% python3 -q
>>> import numpy as np
>>> from numpy import linalg as LA
>>> np.set_printoptions(precision=2, suppress=True, linewidth=120, floatmode="fixed")
>>> def rnd(a):
...     return np.round(a, 2) + 0
... 
>>> W0 = np.loadtxt("run1.csv", delimiter=",")
>>> W0
array([[0.00, 1.00, 1.00, 2.00, 0.00, 3.00, 2.00, 0.00, 3.00, 2.00, 0.00, 0.00],
       [2.00, 3.00, 1.00, 0.00, 1.00, 2.00, 1.00, 0.00, 3.00, 3.00, 0.00, 3.00],
       [1.00, 2.00, 2.00, 0.00, 3.00, 0.00, 2.00, 2.00, 0.00, 3.00, 2.00, 2.00],
       [1.00, 1.00, 0.00, 0.00, 0.00, 3.00, 2.00, 0.00, 3.00, 0.00, 1.00, 0.00],
       [0.00, 3.00, 0.00, 3.00, 0.00, 0.00, 0.00, 0.00, 1.00, 2.00, 3.00, 3.00],
       [0.00, 1.00, 1.00, 3.00, 1.00, 1.00, 1.00, 2.00, 1.00, 1.00, 3.00, 1.00],
       [3.00, 2.00, 0.00, 0.00, 2.00, 2.00, 1.00, 1.00, 2.00, 2.00, 3.00, 3.00],
       [2.00, 3.00, 0.00, 2.00, 3.00, 2.00, 1.00, 3.00, 2.00, 2.00, 2.00, 1.00],
       [0.00, 0.00, 1.00, 3.00, 2.00, 3.00, 1.00, 3.00, 3.00, 0.00, 2.00, 0.00],
       [1.00, 2.00, 0.00, 3.00, 3.00, 1.00, 2.00, 0.00, 0.00, 3.00, 1.00, 1.00]])
>>> W = np.array([[3, 3, 1, 3, 1, 0],
...     [-3, 1, -1, 0, -1, -2],
...     [-3, -1, 1, -1, 1, -2],
...     [-3, 1, 1, 1, -1, -3],
...     [3, -1, 3, -2, 2, 2],
...     [-3, 3, -3, -1, -2, -1],
...     [3, -2, 1, -3, -2, -1],
...     [0, 1, 3, -1, -3, 0],
...     [-2, 1, 0, 1, 0, -1],
...     [1, -2, 1, 2, 0, 2],
...     [3, 2, 3, -2, 2, 0],
...     [3, -1, -3, 3, -2, -2]])
>>> b = np.array([2, 1, -1, -2, 3, -2])
>>> hid = np.maximum(W0 @ W + b, 0)
>>> (hid > 0).mean(axis=0)
array([0.70, 0.80, 0.70, 0.30, 0.00, 0.00])
>>> print(hid)
[[ 0.00  7.00  0.00  0.00  0.00  0.00]
 [ 2.00  6.00  0.00 14.00  0.00  0.00]
 [23.00  0.00 20.00  0.00  0.00  0.00]
 [ 0.00 15.00  0.00  0.00  0.00  0.00]
 [ 2.00  7.00  1.00  9.00  0.00  0.00]
 [ 1.00 10.00 16.00  0.00  0.00  0.00]
 [24.00 16.00  6.00  6.00  0.00  0.00]
 [ 6.00 17.00 18.00  0.00  0.00  0.00]
 [ 0.00 18.00 16.00  0.00  0.00  0.00]
 [11.00  0.00 12.00  0.00  0.00  0.00]]
>>> C = np.array([[0, -1], [0, 0], [1, 2], [0, 2], [-1, 0], [1, 2]])
>>> (hid @ C).round(6).argmax(axis=1)
array([0, 1, 0, 0, 1, 1, 0, 1, 1, 1])
>>> hid @ C
array([[ 0.00,  0.00],
       [ 0.00, 26.00],
       [20.00, 17.00],
       [ 0.00,  0.00],
       [ 1.00, 18.00],
       [16.00, 31.00],
       [ 6.00,  0.00],
       [18.00, 30.00],
       [16.00, 32.00],
       [12.00, 13.00]])
>>> other = hid / LA.norm(hid, axis=1)
Traceback (most recent call last):
  File "<python-input-14>", line 1, in <module>
    other = hid / LA.norm(hid, axis=1)
            ~~~~^~~~~~~~~~~~~~~~~~~~~~
ValueError: operands could not be broadcast together with shapes (10,6) (10,) 
>>> other = hid / LA.norm(hid, axis=1, keepdims=True)
>>> cov = other @ other.T
>>> (np.abs(cov) > 0.9).astype(int)
array([[1, 0, 0, 1, 0, 0, 0, 0, 0, 0],
       [0, 1, 0, 0, 1, 0, 0, 0, 0, 0],
       [0, 0, 1, 0, 0, 0, 0, 0, 0, 1],
       [1, 0, 0, 1, 0, 0, 0, 0, 0, 0],
       [0, 1, 0, 0, 1, 0, 0, 0, 0, 0],
       [0, 0, 0, 0, 0, 1, 0, 1, 1, 0],
       [0, 0, 0, 0, 0, 0, 1, 0, 0, 0],
       [0, 0, 0, 0, 0, 1, 0, 1, 1, 0],
       [0, 0, 0, 0, 0, 1, 0, 1, 1, 0],
       [0, 0, 1, 0, 0, 0, 0, 0, 0, 1]])
>>> np.argwhere(np.triu(np.abs(cov) > 0.95, 1))
array([[0, 3],
       [1, 4],
       [2, 9],
       [5, 7],
       [5, 8],
       [7, 8]])
